In [1]: import numpy as np

In [2]: import numpy.linalg as la

In [3]: np.set_printoptions(precision=3, suppress=True, linewidth=100, sign=" ")

In [4]: data = np.array([[0, 6, -2, -2, 2],
   ...:     [0, 6, -2, -2, 2],
   ...:     [0, 9, -3, -3, 3],
   ...:     [0, -3, 1, 1, -1],
   ...:     [0, 9, -3, -3, 3]])

In [5]: left, sigma, vt = la.svd(data)

In [6]: np.argmax(sigma[:-1] / (sigma[1:] + 1e-6)) + 1
Out[6]: np.int64(1)

In [7]: sigma.round(3) + 0
Out[7]: array([ 18.,   0.,   0.,   0.,   0.])

In [8]: out = left[:, :1] @ np.diag(sigma[:1]) @ vt[:1]

In [9]: round(float(np.abs(data - out).max()), 3)
Out[9]: 0.0

In [10]: np.round(la.norm(data - out, 2), 3), round(sigma[1], 3)
Out[10]: (np.float64(0.0), np.float64(0.0))

In [11]: out
Out[11]: 
array([[ 0.,  6., -2., -2.,  2.],
       [ 0.,  6., -2., -2.,  2.],
       [ 0.,  9., -3., -3.,  3.],
       [ 0., -3.,  1.,  1., -1.],
       [ 0.,  9., -3., -3.,  3.]])

In [12]: [round(float(x), 3) for x in la.svd(data, compute_uv=False)[:3]]
Out[12]: [18.0, 0.0, 0.0]

In [13]: round(la.norm(data, 2) / la.norm(data), 3)
Out[13]: np.float64(1.0)

In [14]: r = la.matrix_rank(data)

In [15]: r
Out[15]: np.int64(1)

In [16]: ns = la.svd(data)[2][r:].T

In [17]: np.allclose(data @ ns, 0)
Out[17]: True

In [18]: [int(la.matrix_rank(np.delete(data, i, axis=0))) for i in range(5)]
Out[18]: [1, 1, 1, 1, 1]

In [19]: np.round(data @ ns, 3) + 0
Out[19]: 
array([[ 0.,  0.,  0.,  0.],
       [ 0.,  0.,  0.,  0.],
       [ 0.,  0.,  0.,  0.],
       [ 0.,  0.,  0.,  0.],
       [ 0.,  0.,  0.,  0.]])

In [20]: [int(la.matrix_rank(data[:i])) for i in range(1, len(data) + 1)]
Out[20]: [1, 1, 1, 1, 1]

In [21]: ns @ ns.T
Out[21]: 
array([[ 1.   ,  0.   ,  0.   ,  0.   ,  0.   ],
       [ 0.   ,  0.25 ,  0.25 ,  0.25 , -0.25 ],
       [ 0.   ,  0.25 ,  0.917, -0.083,  0.083],
       [ 0.   ,  0.25 , -0.083,  0.917,  0.083],
       [ 0.   , -0.25 ,  0.083,  0.083,  0.917]])

In [22]: ns.shape
Out[22]: (5, 4)

In [23]: [int(la.matrix_rank(data[:, :j + 1])) for j in range(5)]
Out[23]: [0, 1, 1, 1, 1]

In [24]: la.matrix_rank(data.T @ data), la.matrix_rank(data @ data.T)
Out[24]: (np.int64(1), np.int64(1))
